$ ipython --no-banner

In [1]: import numpy as np

In [2]: import numpy.linalg as la

In [3]: np.set_printoptions(precision=2, suppress=True, linewidth=200, floatmode="fixed")

In [4]: def tidy(a):
   ...:     return np.round(a, 2) + 0
   ...: 

In [5]: F = np.array([[0, 1, 1, 0, 0, 0, 0],
   ...:     [1, 0, 1, 1, 0, 0, 1],
   ...:     [1, 1, 0, 1, 0, 0, 1],
   ...:     [0, 1, 1, 0, 0, 0, 0],
   ...:     [0, 0, 0, 0, 0, 1, 0],
   ...:     [0, 0, 0, 0, 1, 0, 0],
   ...:     [0, 1, 1, 0, 0, 0, 0]])

In [6]: print(F)
[[0 1 1 0 0 0 0]
 [1 0 1 1 0 0 1]
 [1 1 0 1 0 0 1]
 [0 1 1 0 0 0 0]
 [0 0 0 0 0 1 0]
 [0 0 0 0 1 0 0]
 [0 1 1 0 0 0 0]]

In [7]: print(np.abs(np.diag(la.qr(F)[1])) > 1e-9)
[ True  True  True False  True  True False]

In [8]: arr = np.loadtxt("run7.csv", delimiter=",")

In [9]: print(arr)
[[ -7.00  -2.00   2.00  -2.00   2.00   0.00   1.00  -1.00   2.00   1.00   1.00   0.00   2.00  -2.00   1.00]
 [  1.00  17.00   2.00  -1.00   1.00   2.00  -1.00  -2.00  -2.00   2.00  -1.00   2.00  -1.00   0.00   2.00]
 [  2.00  -1.00  16.00   0.00  -1.00   1.00   0.00  -2.00   0.00   2.00   0.00   2.00   1.00   2.00   2.00]
 [  0.00   2.00   2.00   5.00   0.00   0.00  -1.00   1.00  -1.00  -2.00   1.00  -1.00  -2.00  -2.00   1.00]
 [ -2.00  -2.00   2.00  -1.00   5.00  -1.00   1.00   1.00   0.00   0.00  -2.00  -2.00   2.00  -1.00   2.00]
 [  2.00  -2.00   2.00  -1.00   0.00  -5.00  -1.00   2.00   0.00   1.00   1.00   2.00   0.00   1.00  -1.00]
 [  1.00   0.00  -1.00   2.00  -2.00   2.00   3.00  -1.00   0.00   2.00  -1.00  -1.00  -1.00   1.00   0.00]
 [  1.00  -1.00   0.00  -2.00  -1.00   1.00   0.00 -12.00  -2.00   1.00   1.00  -1.00   2.00   0.00  -1.00]
 [  1.00  -2.00   2.00   2.00  -2.00   0.00   1.00   1.00  13.00  -2.00  -1.00   2.00   1.00   2.00   1.00]
 [  0.00   1.00   0.00  -2.00  -1.00   2.00  -2.00  -1.00   0.00  -4.00   0.00   1.00   1.00   1.00   0.00]
 [ -2.00   2.00  -1.00  -1.00  -2.00  -1.00  -2.00   2.00  -2.00  -2.00   8.00  -1.00  -2.00   2.00   0.00]
 [  1.00   2.00   2.00   2.00  -2.00  -2.00  -2.00   0.00   0.00   0.00   1.00  -9.00  -1.00  -1.00  -1.00]
 [  0.00  -2.00  -1.00   0.00  -2.00  -2.00  -1.00  -2.00   0.00   2.00   1.00  -1.00  -1.00   1.00   1.00]
 [  2.00  -1.00   1.00   1.00   1.00  -2.00  -2.00   0.00   1.00  -2.00  -2.00   2.00   2.00  10.00   0.00]
 [  0.00   0.00   1.00   2.00   0.00   1.00  -2.00  -1.00   2.00   2.00   2.00   2.00   0.00   0.00  -7.00]]

In [10]: A2 = arr / np.sqrt((arr ** 2).mean(axis=1, keepdims=True))

In [11]: print(la.matrix_rank(arr - arr.mean(axis=1, keepdims=True)))
14

In [12]: print(la.matrix_rank(A2) == la.matrix_rank(arr))
True

In [13]: print(tidy(la.norm(A2, axis=1)))
[3.87 3.87 3.87 3.87 3.87 3.87 3.87 3.87 3.87 3.87 3.87 3.87 3.87 3.87 3.87]
